$ python -q
>>> import numpy as np
>>> from numpy import linalg as LA
>>> np.set_printoptions(precision=2, suppress=True, linewidth=120)
>>> feats = np.load("arr.npy")
>>> feats
array([[3, 2, 2, 1, 1],
       [0, 3, 0, 1, 0],
       [0, 0, 3, 2, 3],
       [2, 1, 0, 2, 1],
       [1, 0, 3, 2, 1]])
>>> q, r_ = LA.qr(feats)
>>> np.round(q @ r_, 2) + 0
array([[3., 2., 2., 1., 1.],
       [0., 3., 0., 1., 0.],
       [0., 0., 3., 2., 3.],
       [2., 1., 0., 2., 1.],
       [1., 0., 3., 2., 1.]])
>>> np.allclose(r_.T @ r_, feats.T @ feats)
True
>>> M2 = feats[0, 0] * feats[1:] - np.outer(feats[1:, 0], feats[0])
>>> M2
array([[ 0,  9,  0,  3,  0],
       [ 0,  0,  9,  6,  9],
       [ 0, -1, -4,  4,  1],
       [ 0, -2,  7,  5,  2]])
>>> np.flatnonzero(~M2.round(6).any(axis=1))
array([], dtype=int64)
>>> feats[:, 0] / feats[0, 0]
array([1.  , 0.  , 0.  , 0.67, 0.33])
>>> LA.matrix_rank(M2), LA.matrix_rank(feats)
(np.int64(4), np.int64(5))
>>> m1 = np.load("layer3.npy")
>>> m1
array([[ 0.31,  0.  ,  0.  ,  0.  ,  0.  , -0.95],
       [ 0.  ,  1.  ,  0.  ,  0.  ,  0.  ,  0.  ],
       [ 0.  ,  0.  ,  1.  ,  0.  ,  0.  ,  0.  ],
       [ 0.  ,  0.  ,  0.  ,  1.  ,  0.  ,  0.  ],
       [ 0.  ,  0.  ,  0.  ,  0.  ,  1.  ,  0.  ],
       [ 0.95,  0.  ,  0.  ,  0.  ,  0.  ,  0.31]])
>>> r0 = np.array([0, 2, 0, 2, 2, 1])
>>> M2 = m1 + np.outer(r0, np.eye(6)[3])
>>> LA.matrix_rank(LA.inv(M2) - LA.inv(m1), tol=1e-8)
np.int64(1)
>>> round(LA.det(M2) / LA.det(m1), 2), round(float(1 + LA.solve(m1, r0)[3]), 2)
(np.float64(3.0), 3.0)
>>> LA.matrix_rank(M2 - m1)
np.int64(1)
>>> vec = np.array([3, 0, -3, 3, -1, 0])
>>> y = m1 @ vec
>>> coef, lr = np.zeros(6), 1 / LA.norm(m1, 2) ** 2
>>> for i in range(4):
...     coef -= lr * m1.T @ (m1 @ coef - y)
...     if i % 1 == 0: print(i, round(LA.norm(m1 @ coef - y), 2))
... 
0 0.0
1 0.0
2 0.0
3 0.0
>>> round(float(LA.cond(m1)), 2)
1.0
>>> coef.round(2) + 0
array([ 3.,  0., -3.,  3., -1.,  0.])
>>> q, vecs = LA.qr(m1[:, :3])[0], LA.qr(m1[:, 3:])[0]
>>> sigma = LA.svd(q.T @ vecs, compute_uv=False)
>>> np.degrees(np.arccos(sigma.clip(0, 1)))
array([90., 90., 90.])
>>> sigma.round(2) + 0
array([0., 0., 0.])
>>> r0 = np.array([2, -2])
>>> np.polyval(r0, m1[2])
array([-2., -2.,  0., -2., -2., -2.])
>>> np.convolve(m1[2], r0)
array([ 0.,  0.,  2., -2.,  0.,  0.,  0.])
>>> np.array([np.convolve(row, r0, "same") for row in m1])
array([[ 0.62, -0.62,  0.  ,  0.  ,  0.  , -1.9 ],
       [ 0.  ,  2.  , -2.  ,  0.  ,  0.  ,  0.  ],
       [ 0.  ,  0.  ,  2.  , -2.  ,  0.  ,  0.  ],
       [ 0.  ,  0.  ,  0.  ,  2.  , -2.  ,  0.  ],
       [ 0.  ,  0.  ,  0.  ,  0.  ,  2.  , -2.  ],
       [ 1.9 , -1.9 ,  0.  ,  0.  ,  0.  ,  0.62]])
>>> np.flatnonzero(LA.matrix_power((m1 != 0) + (m1.T != 0) + np.eye(6), 6)[1])
array([1])
>>> (LA.matrix_power((m1 != 0) + (m1.T != 0) + np.eye(6), 6) > 0).astype(int)
array([[1, 0, 0, 0, 0, 1],
       [0, 1, 0, 0, 0, 0],
       [0, 0, 1, 0, 0, 0],
       [0, 0, 0, 1, 0, 0],
       [0, 0, 0, 0, 1, 0],
       [1, 0, 0, 0, 0, 1]])
>>> (m1 != 0).astype(int)
array([[1, 0, 0, 0, 0, 1],
       [0, 1, 0, 0, 0, 0],
       [0, 0, 1, 0, 0, 0],
       [0, 0, 0, 1, 0, 0],
       [0, 0, 0, 0, 1, 0],
       [1, 0, 0, 0, 0, 1]])
>>> m1 @ m1
array([[-0.81,  0.  ,  0.  ,  0.  ,  0.  , -0.59],
       [ 0.  ,  1.  ,  0.  ,  0.  ,  0.  ,  0.  ],
       [ 0.  ,  0.  ,  1.  ,  0.  ,  0.  ,  0.  ],
       [ 0.  ,  0.  ,  0.  ,  1.  ,  0.  ,  0.  ],
       [ 0.  ,  0.  ,  0.  ,  0.  ,  1.  ,  0.  ],
       [ 0.59,  0.  ,  0.  ,  0.  ,  0.  , -0.81]])
>>> np.sort(LA.eigvals(m1).real)
array([0.31, 0.31, 1.  , 1.  , 1.  , 1.  ])
>>> np.round(LA.det(m1), 2)
np.float64(1.0)
>>> M2 = np.array([[1, 1], [1, -1]])
>>> rng = np.random.default_rng(650)
>>> E = np.kron(M2, np.kron(M2, M2))[rng.permutation(8)][:3]
>>> E
array([[ 1, -1, -1,  1, -1,  1,  1, -1],
       [ 1, -1,  1, -1,  1, -1,  1, -1],
       [ 1,  1,  1,  1,  1,  1,  1,  1]])
>>> # columns 2 and 4 are equal
>>> r0, g = E[2], E[1]
>>> r0 @ g
np.int64(0)
>>> r0 @ r0
np.int64(8)
>>> pr = (r0 @ g) / (r0 @ r0) * r0
>>> (g - pr) @ r0
np.float64(0.0)
>>> g - pr
array([ 1., -1.,  1., -1.,  1., -1.,  1., -1.])
>>> np.round(LA.norm(E) ** 2 / LA.norm(E, 2) ** 2, 2)
np.float64(3.0)
>>> round(LA.norm(E, 1), 2), np.round(LA.norm(E, np.inf), 2)
(np.float64(3.0), np.float64(8.0))
>>> LA.norm(E, axis=1).argmax()
np.int64(0)
>>> LA.norm(E, axis=1)
array([2.83, 2.83, 2.83])
>>> round(LA.norm(E, "nuc"), 2)
np.float64(8.49)
>>> mat, _ = LA.qr(np.array([[-1.9, 0.5, -0.1], [-0.1, -0.4, -0.9], [-0.4, 0.3, 0.6]]))
>>> mat
array([[-0.98, -0.04, -0.21],
       [-0.05, -0.91,  0.41],
       [-0.21,  0.41,  0.89]])
>>> np.allclose(mat, mat.T)
False
>>> np.sort(np.abs(LA.eigvals(mat)))
array([1., 1., 1.])
>>> LA.norm(mat, axis=0)
array([1., 1., 1.])
>>> np.round(mat.T @ mat, 2) + 0
array([[1., 0., 0.],
       [0., 1., 0.],
       [0., 0., 1.]])
>>> vec = np.array([-5, 0, 2])
>>> y = mat @ vec
>>> coef, lr = np.zeros(3), 1 / LA.norm(mat, 2) ** 2
>>> for i in range(40):
...     coef -= lr * mat.T @ (mat @ coef - y)
...     if i % 10 == 0: print(i, round(LA.norm(mat @ coef - y), 2))
... 
0 0.0
10 0.0
20 0.0
30 0.0
>>> coef.round(2) + 0
array([-5.,  0.,  2.])
>>> M2 = mat / LA.norm(mat, axis=1, keepdims=True)
>>> gram = M2 @ M2.T
>>> LA.norm(M2, axis=1)
array([1., 1., 1.])
>>> np.argwhere(np.triu(np.abs(gram) > 0.95, 1))
array([], shape=(0, 2), dtype=int64)
>>> gram[0].round(2) + 0
array([1., 0., 0.])
>>> np.degrees(np.arccos(np.clip(gram[0, 1], -1, 1)))
np.float64(90.0)
>>> (gram - 2 * np.eye(3)).round(6).argmax(axis=1)
array([1, 0, 0])
>>> A = np.array([[8, 6, 4], [6, 5, 3], [4, 3, 2]])
>>> rk = LA.matrix_rank(A)
>>> rk
np.int64(2)
>>> N = LA.svd(A)[2][rk:].T
>>> np.round(N @ N.T, 2) + 0
array([[ 0.2,  0. , -0.4],
       [ 0. ,  0. ,  0. ],
       [-0.4,  0. ,  0.8]])
>>> np.round(N[:, 0] / N[np.abs(N[:, 0]).round(6).argmax(), 0], 2) + 0
array([-0.5,  0. ,  1. ])
>>> N.shape
(3, 1)
>>> [int(LA.matrix_rank(A[:, :j + 1])) for j in range(3)]
[1, 2, 2]
>>> [int(LA.matrix_rank(A[:i])) for i in range(1, len(A) + 1)]
[1, 2, 2]
>>> LA.matrix_rank(A.T @ A), LA.matrix_rank(A @ A.T)
(np.int64(2), np.int64(2))
>>> [int(LA.matrix_rank(np.delete(A, i, axis=0))) for i in range(3)]
[2, 1, 2]
>>> vec = np.array([3, 1, 0])
>>> np.sign((A @ vec).round(6))
array([1, 1, 1])
>>> np.einsum("ij,j->i", A, vec)
array([30, 23, 15])
>>> T = np.stack([m1, -3 * m1, m1[::-1]])
>>> T.shape
(3, 6, 6)
>>> np.einsum("bij,cij->bc", T, T)
array([[  6., -18.,   0.],
       [-18.,  54.,   0.],
       [  0.,   0.,   6.]])
>>> LA.det(T)
array([  1., 729.,  -1.])
>>> LA.matrix_power(A, 2)
array([[116,  90,  58],
       [ 90,  70,  45],
       [ 58,  45,  29]])
>>> A @ A
array([[116,  90,  58],
       [ 90,  70,  45],
       [ 58,  45,  29]])
>>> A.inv()
Traceback (most recent call last):
  File "<python-input-94>", line 1, in <module>
    A.inv()
    ^^^^^
AttributeError: 'numpy.ndarray' object has no attribute 'inv'
>>> (A - A.T) / 2
array([[0., 0., 0.],
       [0., 0., 0.],
       [0., 0., 0.]])
>>> np.allclose(A, A.T)
True
>>> np.trace(A)
np.int64(15)
>>> np.round(np.sort(np.abs(LA.eigvals(A))), 2) + 0
array([ 0.  ,  0.34, 14.66])
>>> M2 = np.array([[2, 0, -3, -1], [-3, 1, -3, -3], [0, 0, 2, 0], [-3, 1, 1, 0]])
>>> M2[-1] = M2[0]
>>> J = M2 + 0.05 * np.eye(4)
>>> J
array([[ 2.05,  0.  , -3.  , -1.  ],
       [-3.  ,  1.05, -3.  , -3.  ],
       [ 0.  ,  0.  ,  2.05,  0.  ],
       [ 2.  ,  0.  , -3.  , -0.95]])
>>> def softmax(z):
...     e = np.exp(z - z.max(axis=-1, keepdims=True))
...     return e / e.sum(axis=-1, keepdims=True)
... 
>>> softmax(feats[4])
array([0.08, 0.03, 0.59, 0.22, 0.08])
>>> softmax(feats).sum(axis=1)
array([1., 1., 1., 1., 1.])
>>> np.round(softmax(10 * feats[4]), 2) + 0
array([0., 0., 1., 0., 0.])
>>> softmax(feats[4] + 4)
array([0.08, 0.03, 0.59, 0.22, 0.08])
>>> scores = feats @ feats.T / np.sqrt(5)
>>> np.round(softmax(scores), 2) + 0
array([[0.91, 0.  , 0.03, 0.03, 0.04],
       [0.18, 0.7 , 0.02, 0.08, 0.02],
       [0.01, 0.  , 0.93, 0.  , 0.06],
       [0.49, 0.03, 0.08, 0.31, 0.08],
       [0.09, 0.  , 0.55, 0.01, 0.35]])
>>> np.round(softmax(scores + np.triu(np.full(scores.shape, -np.inf), 1)), 2) + 0
array([[1.  , 0.  , 0.  , 0.  , 0.  ],
       [0.21, 0.79, 0.  , 0.  , 0.  ],
       [0.01, 0.  , 0.99, 0.  , 0.  ],
       [0.53, 0.04, 0.09, 0.34, 0.  ],
       [0.09, 0.  , 0.55, 0.01, 0.35]])
>>> softmax(scores).round(6).argmax(axis=1)
array([0, 1, 2, 0, 2])
>>> np.argsort(-LA.norm(J, axis=0).round(6), kind="stable")[:3]
array([2, 0, 3])
>>> LA.cond(J) > 100
np.True_
>>> [round(float(x), 2) for x in LA.svd(J, compute_uv=False)[:3]]
[6.29, 4.47, 0.96]
>>> M = rng.normal(size=(18, 4))
>>> M = 20 * M / LA.norm(M, axis=1, keepdims=True)
>>> M
array([[ 13.83,   7.02,  11.89,  -4.23],
       [ -2.81,  15.51,  -8.68,   8.74],
       [  4.99,   2.51, -14.81,  12.22],
       [ 13.12,   3.29, -14.07,  -4.37],
       [  1.93,  -7.89,   5.29,  17.5 ],
       [  0.04,   9.91, -13.19,  11.31],
       [ -0.95,  -8.54,  14.21, -11.15],
       [ -5.47,   7.34,  13.85, -11.16],
       [ -6.52,  -6.14,  17.76,  -2.08],
       [-12.28,  14.73,  -0.94,  -5.59],
       [  0.16,  12.59,  12.96,   8.57],
       [  8.83, -13.16,  -6.33, -10.43],
       [-18.31,  -6.26,   3.08,   3.99],
       [ 12.67, -11.86,   9.78,  -1.81],
       [ -4.95, -13.13,   4.27, -13.6 ],
       [  9.55,  11.19,  13.44,  -1.75],
       [  2.23,   1.02,  19.82,  -1.08],
       [  5.23, -16.37,   9.94,  -2.38]])
>>> d = LA.norm(M[:, None] - M[None], axis=-1)
>>> LA.matrix_rank(d ** 2)
np.int64(5)
>>> d[:5, :5]
array([[ 0.  , 30.67, 32.9 , 26.24, 29.66],
       [30.67,  0.  , 16.72, 24.57, 29.01],
       [32.9 , 16.72,  0.  , 18.51, 23.44],
       [26.24, 24.57, 18.51,  0.  , 33.21],
       [29.66, 29.01, 23.44, 33.21,  0.  ]])
>>> np.flatnonzero(d[13] < d.mean() / 2)
array([13, 17])
>>> M2 = np.c_[M[:, :2] @ np.array([[1, 2], [1, 1]]), np.array([2, 0, 1, 0, -1, -1, 0, -1, 1, 2, 2, -1, -2, -2, 2, -2, 0, -1])]
>>> M2
array([[ 20.85,  34.69,   2.  ],
       [ 12.69,   9.88,   0.  ],
       [  7.5 ,  12.49,   1.  ],
       [ 16.41,  29.53,   0.  ],
       [ -5.96,  -4.02,  -1.  ],
       [  9.95,   9.99,  -1.  ],
       [ -9.49, -10.43,   0.  ],
       [  1.87,  -3.61,  -1.  ],
       [-12.67, -19.19,   1.  ],
       [  2.45,  -9.83,   2.  ],
       [ 12.75,  12.9 ,   2.  ],
       [ -4.34,   4.49,  -1.  ],
       [-24.57, -42.89,  -2.  ],
       [  0.82,  13.49,  -2.  ],
       [-18.08, -23.04,   2.  ],
       [ 20.73,  30.28,  -2.  ],
       [  3.26,   5.49,   0.  ],
       [-11.14,  -5.91,  -1.  ]])
>>> LA.matrix_rank(np.c_[M, M2])
np.int64(5)
>>> LA.matrix_rank(M2)
np.int64(3)
>>> np.round(LA.norm(M2 - M @ LA.lstsq(M, M2)[0], axis=0), 2) + 0
array([0.  , 0.  , 5.51])
>>> np.round(LA.lstsq(M, M2[:, 0])[0], 2) + 0
array([1., 1., 0., 0.])
>>> arr = np.array([[1, 1, 2, -1, 2, 3, -1],
...     [-1, 1, 1, 2, -1, 2, 3],
...     [3, -1, 1, 1, 2, -1, 2],
...     [2, 3, -1, 1, 1, 2, -1],
...     [-1, 2, 3, -1, 1, 1, 2],
...     [2, -1, 2, 3, -1, 1, 1],
...     [1, 2, -1, 2, 3, -1, 1]])
>>> arr
array([[ 1,  1,  2, -1,  2,  3, -1],
       [-1,  1,  1,  2, -1,  2,  3],
       [ 3, -1,  1,  1,  2, -1,  2],
       [ 2,  3, -1,  1,  1,  2, -1],
       [-1,  2,  3, -1,  1,  1,  2],
       [ 2, -1,  2,  3, -1,  1,  1],
       [ 1,  2, -1,  2,  3, -1,  1]])
>>> arr @ np.ones(7)
array([7., 7., 7., 7., 7., 7., 7.])
>>> np.fft.fft(arr[0])
array([ 7.  +0.j  , -1.01+0.71j, -2.88-4.73j,  3.89+1.28j,  3.89-1.28j, -2.88+4.73j, -1.01-0.71j])
>>> np.sort(np.abs(np.fft.fft(arr[0]))), np.sort(LA.svd(arr, compute_uv=False))
(array([1.24, 1.24, 4.1 , 4.1 , 5.54, 5.54, 7.  ]), array([1.24, 1.24, 4.1 , 4.1 , 5.54, 5.54, 7.  ]))
>>> r0, g = arr[2], arr[3]
>>> r0 @ r0
np.int64(21)
>>> pr = (r0 @ g) / (r0 @ r0) * r0
>>> g - pr
array([ 1.86,  3.05, -1.05,  0.95,  0.9 ,  2.05, -1.1 ])
>>> round(float(LA.norm(r0 + g) ** 2 + LA.norm(r0 - g) ** 2), 2)
84.0
>>> pr
array([ 0.14, -0.05,  0.05,  0.05,  0.1 , -0.05,  0.1 ])
>>> (g - pr) @ r0
np.float64(0.0)
>>> vec = np.array([1, 2, -1, -3, -3, -5, -4])
>>> y = arr @ vec
>>> y
array([-13, -25, -12,  -3, -13, -17,  -8])
>>> LA.solve(arr, -1 * y)
array([-1., -2.,  1.,  3.,  3.,  5.,  4.])
>>> np.round(LA.solve(arr.T, arr[4]), 2) + 0
array([0., 0., 0., 0., 1., 0., 0.])
